In [1]: import numpy as np

In [2]: from numpy import linalg as LA

In [3]: np.set_printoptions(suppress=True, linewidth=120)

In [4]: rd = lambda a: np.round(a, 3) + 0

In [5]: mat = np.loadtxt("w.csv", delimiter=",")

In [6]: print(mat)
[[ 2.108  0.194 -0.413  1.    -0.521 -0.214]
 [ 2.114  0.21  -0.383  1.019 -0.501 -0.195]
 [ 2.103  0.205 -0.388  0.986 -0.508 -0.178]
 [ 4.227  0.431 -0.8    2.001 -0.991 -0.412]
 [ 4.19   0.381 -0.779  2.01  -1.014 -0.412]
 [ 6.291  0.593 -1.186  2.98  -1.516 -0.619]
 [ 0.037 -0.016  0.012 -0.014  0.013 -0.001]
 [ 6.302  0.607 -1.167  2.994 -1.499 -0.626]
 [ 6.312  0.584 -1.203  3.042 -1.471 -0.596]
 [ 4.201  0.41  -0.81   1.999 -1.044 -0.41 ]
 [ 2.093  0.175 -0.363  0.997 -0.519 -0.214]
 [ 6.276  0.561 -1.206  3.014 -1.486 -0.614]]

In [7]: cen = (mat - mat.mean(axis=0)) / mat.std(axis=0)

In [8]: print(rd(cen.std(axis=0)))
[1. 1. 1. 1. 1. 1.]

In [9]: beta = LA.lstsq(np.delete(cen, 2, axis=1), cen[:, 2])[0]

In [10]: print(rd(1 - np.var(cen[:, 2] - np.delete(cen, 2, axis=1) @ beta)))
0.999

In [11]: print(np.abs(beta).argmax())
0

In [12]: hat = mat @ LA.solve(mat.T @ mat, mat.T)

In [13]: print(rd(np.trace(hat)))
6.0

In [14]: A = np.diag(np.array([-6, 8, 7, -8, 3])) + -1 * np.eye(5, k=1) + -1 * np.eye(5, k=-1)

In [15]: print(A)
[[-6. -1.  0.  0.  0.]
 [-1.  8. -1.  0.  0.]
 [ 0. -1.  7. -1.  0.]
 [ 0.  0. -1. -8. -1.]
 [ 0.  0.  0. -1.  3.]]

In [16]: # equal to its transpose

In [17]: vec = np.array([0, 1, 0, 2, 1])

In [18]: a = np.maximum(A @ vec, 0)

In [19]: print(A * (a > 1e-9)[:, None])
[[-0. -0.  0.  0.  0.]
 [-1.  8. -1.  0.  0.]
 [ 0. -0.  0. -0.  0.]
 [ 0.  0. -0. -0. -0.]
 [ 0.  0.  0. -1.  3.]]

In [20]: print(np.maximum(A @ vec, 0) - np.maximum(-A @ vec, 0))
[ -1.   8.  -3. -17.   1.]

In [21]: print(rd(np.tanh(A @ vec)))
[-0.762  1.    -0.995 -1.     0.762]

In [22]: vec = np.array([3, 0, 0, 0, 2])

In [23]: target = A @ vec

In [24]: print(target)
[-18.  -3.   0.  -2.   6.]

In [25]: print(rd(LA.solve(A, target)))
[3. 0. 0. 0. 2.]

In [26]: print(rd(LA.solve(A, target + A[:, 4])))
[3. 0. 0. 0. 3.]

In [27]: print(rd(LA.solve(A.T, A[1])))
[0. 1. 0. 0. 0.]

In [28]: other = LA.inv(A)

In [29]: print(rd(LA.cond(A)))
2.812

In [30]: print(rd(LA.det(A) * LA.det(other)))
1.0

In [31]: print(rd(A @ other))
[[1. 0. 0. 0. 0.]
 [0. 1. 0. 0. 0.]
 [0. 0. 1. 0. 0.]
 [0. 0. 0. 1. 0.]
 [0. 0. 0. 0. 1.]]

In [32]: print(rd(LA.slogdet(A)[0]))
1.0

In [33]: print((np.abs(other) > 1e-9).astype(int))
[[1 1 1 1 1]
 [1 1 1 1 1]
 [1 1 1 1 1]
 [1 1 1 1 1]
 [1 1 1 1 1]]

In [34]: print(rd(other))
[[-0.163 -0.021 -0.003  0.     0.   ]
 [-0.021  0.125  0.017 -0.002 -0.001]
 [-0.003  0.017  0.143 -0.017 -0.006]
 [ 0.    -0.002 -0.017 -0.118 -0.039]
 [ 0.    -0.001 -0.006 -0.039  0.32 ]]

In [35]: print(np.all(LA.eigvalsh(A) > 0))
False

In [36]: print(rd(LA.eigvalsh(A).min()))
-8.156

In [37]: ev, V = LA.eigh(A)

In [38]: print(rd(LA.eigvalsh(A + 4 * np.eye(5))))
[-4.156 -2.071  7.088 10.455 12.684]

In [39]: print(np.unique(ev.round(6) + 0, return_counts=True)[1])
[1 1 1 1 1]

In [40]: print((ev > 1e-8).sum(), (ev < -1e-8).sum())
3 2

In [41]: E = np.load("data.npy")

In [42]: print(E)
[[ 7 10 14]
 [ 0  3  0]
 [ 8 11 16]
 [ 9 12 18]
 [ 6  9 12]
 [ 8 11 16]
 [ 9 12 18]
 [ 1  4  2]
 [ 5  8 10]
 [ 9 12 18]
 [ 6  9 12]
 [ 5  8 10]
 [ 8 11 16]
 [ 5  8 10]
 [ 4  7  8]
 [ 6  9 12]
 [ 9 12 18]
 [ 3  6  6]
 [ 9 12 18]
 [ 4  7  8]]

In [43]: # row 5 repeats row 2

In [44]: r = LA.matrix_rank(E)

In [45]: print(r)
2

In [46]: N = LA.svd(E)[2][r:].T

In [47]: print([int(LA.matrix_rank(E[:, :j + 1])) for j in range(3)])
[1, 2, 2]

In [48]: print([int(LA.matrix_rank(E[:i])) for i in range(1, len(E) + 1)])
[1, 2, 2, 2, 2, 2, 2, 2, 2, 2, 2, 2, 2, 2, 2, 2, 2, 2, 2, 2]

In [49]: print(rd(N[:, 0] / N[np.abs(N[:, 0]).round(6).argmax(), 0]))
[ 1.   0.  -0.5]

In [50]: Uu, sigma, VT = LA.svd(E)

In [51]: print(rd(sigma))
[78.176  4.524  0.   ]

In [52]: other = Uu[:, :2] @ np.diag(sigma[:2]) @ VT[:2]

In [53]: print(rd(LA.norm(E - other) / LA.norm(E)))
0.0

In [54]: print(LA.matrix_rank(E, rtol=0.05))
2

In [55]: X = np.loadtxt("m.csv", delimiter=",")

In [56]: print(X)
[[-0.614  1.407  8.337]
 [-0.503  0.051  9.319]
 [ 0.022 -0.556 11.511]
 [ 1.029 -0.303  8.217]
 [ 0.686 -0.201 10.314]
 [-0.829  0.411  8.921]
 [-0.474 -1.103 10.653]
 [ 0.687 -1.07   6.784]
 [ 0.656  2.065  8.444]
 [ 0.636  0.372  9.288]
 [ 0.172 -0.209  7.426]
 [ 0.533 -0.031  8.844]
 [ 0.96   1.487  9.265]
 [-0.3    0.609  9.848]
 [ 0.609 -0.828  9.487]]

In [57]: # column 2 dominates

In [58]: other = np.c_[X[:, :1] @ np.array([[5]]), np.array([-3, -3, 1, 3, 1, -1, -1, -3, 3, 2, -3, 1, 2, -1, -1])]

In [59]: print(rd(other))
[[-3.07  -3.   ]
 [-2.515 -3.   ]
 [ 0.11   1.   ]
 [ 5.145  3.   ]
 [ 3.43   1.   ]
 [-4.145 -1.   ]
 [-2.37  -1.   ]
 [ 3.435 -3.   ]
 [ 3.28   3.   ]
 [ 3.18   2.   ]
 [ 0.86  -3.   ]
 [ 2.665  1.   ]
 [ 4.8    2.   ]
 [-1.5   -1.   ]
 [ 3.045 -1.   ]]

In [60]: print(rd(LA.lstsq(X, other[:, 0])[0]))
[5. 0. 0.]

In [61]: print(rd(LA.norm(other - X @ LA.lstsq(X, other)[0], axis=0)))
[0.    6.161]

In [62]: u = np.array([3, 3, 2, 1, 0, 1])

In [63]: r1 = np.array([4, -4, 2, 1, 2, 3, 3])

In [64]: K = u[:, None] + r1[None, :]

In [65]: print(K)
[[ 7 -1  5  4  5  6  6]
 [ 7 -1  5  4  5  6  6]
 [ 6 -2  4  3  4  5  5]
 [ 5 -3  3  2  3  4  4]
 [ 4 -4  2  1  2  3  3]
 [ 5 -3  3  2  3  4  4]]

In [66]: # rows and columns are dependent

In [67]: print(rd(LA.svd(K, compute_uv=False)))
[26.912  4.212  0.     0.     0.     0.   ]

In [68]: print(np.count_nonzero(K))
42

In [69]: print(K.shape)
(6, 7)

In [70]: LA.rank(K)
---------------------------------------------------------------------------
AttributeError                            Traceback (most recent call last)
Cell In[70], line 1
----> 1 LA.rank(K)

AttributeError: module 'numpy.linalg' has no attribute 'rank'

In [71]: print(np.unravel_index(np.abs(K).argmax(), K.shape))
(np.int64(0), np.int64(0))

In [72]: print(rd(LA.norm(K)))
27.24

In [73]: data = np.array([[5, 0, -4, -1, 0, -2, -7],
    ...:     [0, -2, 0, 0, -7, 0, 0],
    ...:     [-2, 0, -5, -5, 0, -7, 8],
    ...:     [-1, 0, -8, 9, 0, 4, -7],
    ...:     [0, -7, 0, 0, -4, 0, 0],
    ...:     [9, 0, -7, 4, 0, -2, 0],
    ...:     [8, 0, 4, -4, 0, -3, -2]])

In [74]: # 2 groups of indices that never mix

In [75]: Q, r_ = LA.qr(data)

In [76]: print(rd(np.abs(np.diag(r_))))
[13.229  7.28  12.798  9.632  5.632  1.818  3.823]

In [77]: print(np.allclose(r_.T @ r_, data.T @ data))
True

In [78]: print(rd(abs(r_[0, 0])), rd(LA.norm(data[:, 0])))
13.229 13.229

In [79]: print(rd(r_))
[[-13.229   0.      2.495   0.      0.      3.175   4.536]
 [  0.      7.28    0.      0.      5.769   0.      0.   ]
 [  0.      0.     12.798  -6.798   0.      0.397   1.929]
 [  0.      0.      0.     -9.632   0.     -8.274   7.774]
 [  0.      0.      0.      0.      5.632   0.      0.   ]
 [  0.      0.      0.      0.      0.      1.818  -8.164]
 [  0.      0.      0.      0.      0.      0.     -3.823]]

In [80]: print(rd(Q @ r_))
[[ 5.  0. -4. -1.  0. -2. -7.]
 [ 0. -2.  0.  0. -7.  0.  0.]
 [-2.  0. -5. -5.  0. -7.  8.]
 [-1.  0. -8.  9.  0.  4. -7.]
 [ 0. -7.  0.  0. -4.  0.  0.]
 [ 9.  0. -7.  4.  0. -2.  0.]
 [ 8.  0.  4. -4.  0. -3. -2.]]

In [81]: print(rd(np.trace(Q @ Q.T)))
7.0
